$ python -q
>>> import numpy as np
>>> np.set_printoptions(precision=1, suppress=True, linewidth=160, sign=" ")
>>> def rd(a):
...     return np.round(a, 1) + 0
... 
>>> X = np.load("run11.npy")
>>> X
array([[-0.2, -0.1,  0.2, -0.1,  0. ],
       [-0.1, -1.7,  3.4, -3.6,  2. ],
       [ 0.1,  0.9, -1.7,  1.6, -0.9],
       [-0.1,  1.2, -2.3,  2.6, -1.3],
       [-0.1,  0.6, -1.3,  1.3, -0.7],
       [-0.1,  1.3, -2.4,  2.6, -1.4],
       [ 0.1, -0.9,  1.7, -1.6,  0.8],
       [ 0.1, -1.1,  2.8, -2.4,  1.2],
       [-0.1, -1.2,  2.3, -2.4,  1. ],
       [ 0.1,  0.9, -1.9,  2. , -1.1],
       [-0.1, -0.8,  1.8, -1.6,  0.8],
       [-0.1,  0.7, -1.4,  1.3, -0.6],
       [ 0. , -0.3,  0.7, -0.7,  0.4],
       [-0.2, -0.1,  0.4, -0.3,  0.2],
       [-0.1, -0.4,  0.7, -1. ,  0.4],
       [-0.1,  0.4, -1.2,  1.4, -0.6],
       [ 0. ,  0.2, -0.9,  0.7, -0.2],
       [-0.1, -1.7,  3.9, -3.8,  1.9],
       [ 0. ,  1.3, -2.8,  2.9, -1.5],
       [ 0.2,  0.1, -0.1,  0.2, -0.2]])
>>> hat = X @ np.linalg.solve(X.T @ X, X.T)
>>> print(np.allclose(hat @ hat, hat))
True
>>> Ac = (X - X.mean(axis=0)) / X.std(axis=0)
>>> print(np.argwhere(np.abs(Ac) > 2))
[[ 19   0]]
>>> rd(Ac.std(axis=0))
array([ 1.,  1.,  1.,  1.,  1.])
>>> b = np.linalg.lstsq(np.delete(Ac, 3, axis=1), Ac[:, 3])[0]
>>> np.abs(b).argmax()
np.int64(2)
>>> rd(b)
array([ 0. ,  0.2, -0.4, -0.4])
>>> rd(1 - np.var(Ac[:, 3] - np.delete(Ac, 3, axis=1) @ b))
np.float64(1.0)
>>> Ac = X - X.mean(axis=0)
>>> vecs = np.linalg.svd(Ac)[2][:1]
>>> out = Ac - Ac @ vecs.T @ vecs
>>> rd((Ac @ vecs.T).std(axis=0))
array([ 3.1])
>>> print(rd(np.diag(vecs.T @ vecs)))
[ 0.   0.1  0.4  0.4  0.1]
>>> rd(np.linalg.norm(out) / np.linalg.norm(Ac))
np.float64(0.1)
>>> out = np.c_[X[:, :3] @ np.array([[-2, -1, -1], [-1, 2, -3], [2, -1, 3]]), np.array([-1, 2, 2, 2, 2, 2, 0, 1, 1, -1, -1, 0, -2, -1, 1, -2, 0, 2, -1, 1])]
>>> print(rd(out))
[[  0.9  -0.2   1.1  -1. ]
 [  8.7  -6.7  15.4   2. ]
 [ -4.5   3.4  -7.9   2. ]
 [ -5.6   4.8 -10.4   2. ]
 [ -3.    2.6  -5.6   2. ]
 [ -5.9   5.1 -11.    2. ]
 [  4.1  -3.6   7.7   0. ]
 [  6.5  -5.1  11.6   1. ]
 [  6.   -4.6  10.6   1. ]
 [ -4.9   3.6  -8.5  -1. ]
 [  4.6  -3.3   7.9  -1. ]
 [ -3.3   2.9  -6.2   0. ]
 [  1.7  -1.3   3.   -2. ]
 [  1.3  -0.4   1.7  -1. ]
 [  2.   -1.4   3.4   1. ]
 [ -2.6   2.1  -4.7  -2. ]
 [ -2.    1.3  -3.3   0. ]
 [  9.7  -7.2  16.9   2. ]
 [ -6.9   5.4 -12.3  -1. ]
 [ -0.7   0.1  -0.8   1. ]]
>>> rd(np.linalg.lstsq(X, out[:, 0])[0])
array([-2., -1.,  2.,  0.,  0.])
>>> print(rd(np.linalg.norm(out - X @ np.linalg.lstsq(X, out)[0], axis=0)))
[ 0.   0.   0.   5.6]
>>> np.linalg.matrix_rank(np.c_[X, out])
np.int64(6)
>>> labels = X[:, 4] > np.median(X[:, 4])
>>> f = X[labels].mean(axis=0) - X[~labels].mean(axis=0)
>>> (((X - X.mean(axis=0)) @ f > 0) == labels).mean()
np.float64(1.0)
>>> np.argsort(-np.abs(f).round(6), kind="stable")
array([ 3,  2,  4,  1,  0])
>>> labels.astype(int)
array([ 1,  1,  0,  0,  0,  0,  1,  1,  1,  0,  1,  0,  1,  1,  1,  0,  0,  1,  0,  0])
>>> rd(f)
array([-0.1, -1.6,  3.4, -3.4,  1.7])
>>> F = np.load("mat.npy")
>>> F
array([[ 4., -3., -2., -3.],
       [-3., 12.,  6.,  9.],
       [-2.,  6.,  7.,  6.],
       [-3.,  9.,  6., 12.]])
>>> # symmetric
>>> vec = np.array([-4, 4, -3, -5])
>>> rhs = F @ vec
>>> rhs
array([ -7.,  -3., -19., -30.])
>>> print(rd(np.linalg.solve(F.T, F[3])))
[ 0.  0.  0.  1.]
>>> print(rd(np.linalg.solve(F, rhs)))
[-4.  4. -3. -5.]
>>> rng = np.random.default_rng(83)
>>> labels = rng.permutation(4)
>>> labels
array([ 3,  0,  1,  2])
>>> out = F[labels][:, labels]
>>> np.diag(out)
array([ 12.,   4.,  12.,   7.])
>>> print(np.allclose(out, F))
False
>>> print(rd(np.sort(np.abs(np.linalg.eigvals(out)))))
[  3.   3.   3.  26.]
>>> f = np.array([-2, 2, -1, 1])
>>> out = F + np.outer(f, np.eye(4)[0])
>>> np.linalg.matrix_rank(out - F)
np.int64(1)
>>> rd(np.linalg.det(out) / np.linalg.det(F)), rd(1 + np.linalg.solve(F, f)[0])
(np.float64(0.4), np.float64(0.4))
>>> Q = F.astype(float).copy()
>>> for j in range(4):
...     Q[:, j] -= Q[:, :j] @ (Q[:, :j].T @ Q[:, j])
...     Q[:, j] /= np.linalg.norm(Q[:, j])
... 
>>> print(rd(Q))
[[ 0.6  0.7  0.1  0.1]
 [-0.5  0.6 -0.4 -0.4]
 [-0.3  0.2  0.9 -0.3]
 [-0.5  0.3  0.1  0.8]]
>>> J = np.loadtxt("layer10.csv", delimiter=",")
>>> J
array([[-3., -3.,  1.,  2., -1.],
       [ 0.,  1., -1.,  3.,  1.],
       [ 0.,  0.,  1., -2., -1.],
       [ 0.,  0.,  0.,  1.,  1.],
       [ 0.,  0.,  0.,  0.,  1.]])
>>> rd(np.linalg.det(J[::-1]))
np.float64(-3.0)
>>> rd(np.linalg.eigvals(J))
array([-3.,  1.,  1.,  1.,  1.])
>>> np.einsum("ij,ji->", J, J)
np.float64(13.0)
>>> np.allclose(J, J.T)
False
>>> np.allclose(J @ J.T, J.T @ J)
False
>>> rd(np.sort(np.abs(np.linalg.eigvals(J))))
array([ 1.,  1.,  1.,  1.,  3.])
>>> (J + J.T) / 2
array([[-3. , -1.5,  0.5,  1. , -0.5],
       [-1.5,  1. , -0.5,  1.5,  0.5],
       [ 0.5, -0.5,  1. , -1. , -0.5],
       [ 1. ,  1.5, -1. ,  1. ,  0.5],
       [-0.5,  0.5, -0.5,  0.5,  1. ]])
>>> np.linalg.determinant(J)
Traceback (most recent call last):
  File "<python-input-62>", line 1, in <module>
    np.linalg.determinant(J)
    ^^^^^^^^^^^^^^^^^^^^^
AttributeError: module 'numpy.linalg' has no attribute 'determinant'
>>> out = J / np.linalg.norm(J, axis=1, keepdims=True)
>>> cov = out @ out.T
>>> rd(np.linalg.norm(out, axis=1))
array([ 1.,  1.,  1.,  1.,  1.])
>>> rd(cov)
array([[ 1. ,  0.1, -0.2,  0.1, -0.2],
       [ 0.1,  1. , -0.9,  0.8,  0.3],
       [-0.2, -0.9,  1. , -0.9, -0.4],
       [ 0.1,  0.8, -0.9,  1. ,  0.7],
       [-0.2,  0.3, -0.4,  0.7,  1. ]])
>>> np.argwhere(np.triu(np.abs(cov) > 0.95, 1))
array([], shape=(0, 2), dtype=int64)
>>> print(rd(np.degrees(np.arccos(np.clip(cov[4, 0], -1, 1)))))
101.8
>>> Q, vecs = np.linalg.qr(J[:, :3])[0], np.linalg.qr(J[:, 3:])[0]
>>> sig = np.linalg.svd(Q.T @ vecs, compute_uv=False)
>>> print((sig > 0.9).sum())
1
>>> [int(np.linalg.matrix_rank(np.linalg.matrix_power(J, p))) for p in range(1, 6)]
[5, 5, 5, 5, 5]
>>> np.linalg.matrix_rank(J - J[0, 0] * np.eye(5))
np.int64(4)
>>> rd(np.sort(np.linalg.eigvals(J)))
array([-3.,  1.,  1.,  1.,  1.])
>>> E = np.loadtxt("a.csv", delimiter=",")
>>> E
array([[ 23., -18.,   3.,   2.],
       [-18.,  31.,  -8.,   0.],
       [  3.,  -8.,  28.,  14.],
       [  2.,   0.,  14.,  19.]])
>>> f = np.array([4, 2, 1])
>>> np.cross(E[2, :3], E[3, :3])
array([-112.,   14.,   16.])
>>> np.polyval(f, E[2])
array([   43.,   241.,  3193.,   813.])
>>> np.correlate(E[2], E[3], "full")
array([  57., -110.,  420.,  664.,  180.,   56.,   28.])
>>> np.array([np.convolve(row, f, "same") for row in E])
array([[-26.,  -1.,  -4.,   7.],
       [ 88.,  12.,  15.,  -8.],
       [-26.,  99., 104.,  56.],
       [  4.,  58., 104.,  52.]])
>>> vec = np.array([2, -2, -1, 2])
>>> rhs = E @ vec
>>> rhs
array([ 83., -90.,  22.,  28.])
>>> rd(np.linalg.solve(E, rhs + E[:, 3]))
array([ 2., -2., -1.,  3.])
>>> print(rd(np.linalg.solve(E.T, E[3])))
[ 0.  0.  0.  1.]
>>> rd(np.linalg.solve(E, E[:, 0]))
array([ 1.,  0.,  0.,  0.])
>>> vec = np.array([-2, 1, -3, 2])
>>> rhs = E @ vec
>>> b, lr = np.zeros(4), 1 / np.linalg.norm(E, 2) ** 2
>>> for i in range(20):
...     b -= lr * E.T @ (E @ b - rhs)
...     if i % 5 == 0: print(i, round(np.linalg.norm(E @ b - rhs), 1))
... 
0 23.6
5 19.9
10 17.4
15 15.5
>>> rd(np.linalg.cond(E))
np.float64(9.0)
>>> rd(b)
array([-1.2,  1.9, -1.7,  0.4])
>>> out = np.array([[1, 4, 2], [2, 0, 4]])
>>> C = np.kron(out, E)
>>> rd(np.linalg.norm(C, 2)), rd(np.linalg.norm(out, 2) * np.linalg.norm(E, 2))
(np.float64(277.5), np.float64(277.5))
>>> C.shape
(8, 12)
>>> np.linalg.matrix_rank(C)
np.int64(8)
>>> f = np.array([-3, -3, 5, -1])
>>> out = E + np.outer(f, np.eye(4)[0])
>>> np.linalg.matrix_rank(out - E)
np.int64(1)
>>> rd(np.linalg.det(out) / np.linalg.det(E)), rd(1 + np.linalg.solve(E, f)[0])
(np.float64(0.7), np.float64(0.7))
>>> print(np.linalg.matrix_rank(np.linalg.inv(out) - np.linalg.inv(E), tol=1e-8))
1
>>> f = np.array([-2, -3, 2, 2])
>>> arr = f[np.abs(np.subtract.outer(np.arange(4), np.arange(4)))]
>>> print(arr)
[[-2 -3  2  2]
 [-3 -2 -3  2]
 [ 2 -3 -2 -3]
 [ 2  2 -3 -2]]
>>> # symmetric, so the eigenvalues are real
>>> Q = arr.astype(float).copy()
>>> for j in range(4):
...     Q[:, j] -= Q[:, :j] @ (Q[:, :j].T @ Q[:, j])
...     Q[:, j] /= np.linalg.norm(Q[:, j])
... 
>>> rd(Q.T @ Q)
array([[ 1.,  0.,  0.,  0.],
       [ 0.,  1.,  0.,  0.],
       [ 0.,  0.,  1.,  0.],
       [ 0.,  0.,  0.,  1.]])
>>> rd(Q.T @ arr)
array([[ 4.6,  2.2, -1.1, -4.4],
       [ 0. ,  4.6,  0.5,  1. ],
       [ 0. ,  0. ,  5. ,  1. ],
       [ 0. ,  0. ,  0. ,  0.3]])
>>> vals, vecs = np.linalg.eigh(arr)
>>> vec = np.array([3, 3, 5, 5])
>>> print(rd(vec @ arr @ vec / (vec @ vec)), rd(vals[0]), rd(vals[-1]))
-3.7 -7.1 4.1
>>> out = np.linalg.inv(arr)
>>> rd(np.linalg.det(arr) * np.linalg.det(out))
np.float64(1.0)
>>> print(np.allclose(out, arr.T))
False
>>> rd(np.linalg.det(arr) * out)
array([[ 72., -17., -12.,  73.],
       [-17.,   2.,  -2., -12.],
       [-12.,  -2.,   2., -17.],
       [ 73., -12., -17.,  72.]])
>>> rd(np.linalg.cond(arr))
np.float64(36.8)
>>> (np.abs(out) > 1e-9).astype(int)
array([[ 1,  1,  1,  1],
       [ 1,  1,  1,  1],
       [ 1,  1,  1,  1],
       [ 1,  1,  1,  1]])
>>> out = arr[0, 0] * arr[1:] - np.outer(arr[1:, 0], arr[0])
>>> out
array([[ 0, -5, 12,  2],
       [ 0, 12,  0,  2],
       [ 0,  2,  2,  0]])
>>> np.linalg.matrix_rank(out), np.linalg.matrix_rank(arr)
(np.int64(3), np.int64(4))
>>> print(arr[:, 0] / arr[0, 0])
[ 1.   1.5 -1.  -1. ]
>>> (arr - arr.T) / 2
array([[ 0.,  0.,  0.,  0.],
       [ 0.,  0.,  0.,  0.],
       [ 0.,  0.,  0.,  0.],
       [ 0.,  0.,  0.,  0.]])
>>> assert arr == arr.T
Traceback (most recent call last):
  File "<python-input-126>", line 1, in <module>
    assert arr == arr.T
           ^^^^^^^^^^^^
ValueError: The truth value of an array with more than one element is ambiguous. Use a.any() or a.all()
>>> np.allclose(arr @ arr.T, arr.T @ arr)
True
>>> m1 = np.loadtxt("w.csv", delimiter=",")
>>> print(m1)
[[ 4.  2.  2.]
 [ 2.  1.  1.]
 [ 2.  1.  1.]]
>>> # rows 1 and 2 are equal
>>> vec = np.array([-1, 1, -3])
>>> m1 @ vec
array([-8., -4., -4.])
>>> (m1 * vec).sum(axis=1)
array([-8., -4., -4.])
>>> m1 @ (2 * vec)
array([-16.,  -8.,  -8.])
>>> (m1 @ vec).argmax()
np.int64(1)
>>> print(m1 * vec)
[[-4.  2. -6.]
 [-2.  1. -3.]
 [-2.  1. -3.]]
>>> m1 @ np.eye(3)[0]
array([ 4.,  2.,  2.])
>>> print(np.einsum("ij,j->i", m1, vec))
[-8. -4. -4.]
>>> print(np.linalg.norm(m1 @ vec) <= np.linalg.norm(m1, 2) * np.linalg.norm(vec) + 1e-9)
True
>>> w1 = np.array([[0, 2], [1, 2], [-2, -1]])
>>> b = np.array([0, 2])
>>> hid = np.maximum(m1 @ w1 + b, 0)
>>> hid
array([[  0.,  12.],
       [  0.,   7.],
       [  0.,   7.]])
>>> (hid > 0).astype(int)
array([[ 0,  1],
       [ 0,  1],
       [ 0,  1]])
>>> C = np.array([[-1, 1], [2, 2]])
>>> (hid @ C).round(6).argmax(axis=1)
array([ 0,  0,  0])
>>> np.unravel_index(np.abs(m1).argmax(), m1.shape)
(np.int64(0), np.int64(0))
>>> print(np.abs(m1).max())
4.0
>>> print(m1.sum(axis=1))
[ 8.  4.  4.]
>>> np.count_nonzero(m1)
np.int64(9)
>>> rd(m1.mean(axis=0))
array([ 2.7,  1.3,  1.3])
>>> vals, vecs = np.linalg.eigh(m1)
>>> vec = np.array([0, 3, 3])
>>> print((np.sign(vecs[:, -1].round(6)) == np.sign(vecs[0, -1].round(6))).astype(int))
[ 1  1  1]
>>> rd(vecs * np.maximum(vals, 0) @ vecs.T)
array([[ 4.,  2.,  2.],
       [ 2.,  1.,  1.],
       [ 2.,  1.,  1.]])
>>> vec @ m1 @ vec
np.float64(36.0)
>>> M = np.load("test19.npy")
>>> M
array([[ 0,  1,  1,  1,  0,  1,  0],
       [ 1,  0,  1,  0,  0,  0,  1],
       [ 1,  1,  0,  0,  1,  0,  0],
       [ 1,  0,  0,  0,  0,  1,  1],
       [ 0,  0,  1,  0,  0,  0,  0],
       [ 1,  0,  0,  1,  0,  0,  0],
       [ 0,  1,  0,  1,  0,  0,  0]])
>>> out = M / np.sqrt((M ** 2).mean(axis=1, keepdims=True))
>>> rd(M - M.mean(axis=1, keepdims=True))
array([[-0.6,  0.4,  0.4,  0.4, -0.6,  0.4, -0.6],
       [ 0.6, -0.4,  0.6, -0.4, -0.4, -0.4,  0.6],
       [ 0.6,  0.6, -0.4, -0.4,  0.6, -0.4, -0.4],
       [ 0.6, -0.4, -0.4, -0.4, -0.4,  0.6,  0.6],
       [-0.1, -0.1,  0.9, -0.1, -0.1, -0.1, -0.1],
       [ 0.7, -0.3, -0.3,  0.7, -0.3, -0.3, -0.3],
       [-0.3,  0.7, -0.3,  0.7, -0.3, -0.3, -0.3]])
>>> M @ M
array([[ 4,  1,  1,  1,  1,  1,  2],
       [ 1,  3,  1,  2,  1,  1,  0],
       [ 1,  1,  3,  1,  0,  1,  1],
       [ 1,  2,  1,  3,  0,  1,  0],
       [ 1,  1,  0,  0,  1,  0,  0],
       [ 1,  1,  1,  1,  0,  2,  1],
       [ 2,  0,  1,  0,  0,  1,  2]])
>>> np.trace(M @ M @ M) // 6
np.int64(2)
>>> M.sum(axis=0)
array([ 4,  3,  3,  3,  1,  2,  2])
>>> L = np.diag(M.sum(axis=1)) - M
>>> L @ np.ones(7)
array([ 0.,  0.,  0.,  0.,  0.,  0.,  0.])
>>> print((np.linalg.eigvalsh(L) < 1e-8).sum())
1
>>> L
array([[ 4, -1, -1, -1,  0, -1,  0],
       [-1,  3, -1,  0,  0,  0, -1],
       [-1, -1,  3,  0, -1,  0,  0],
       [-1,  0,  0,  3,  0, -1, -1],
       [ 0,  0, -1,  0,  1,  0,  0],
       [-1,  0,  0, -1,  0,  2,  0],
       [ 0, -1,  0, -1,  0,  0,  2]])
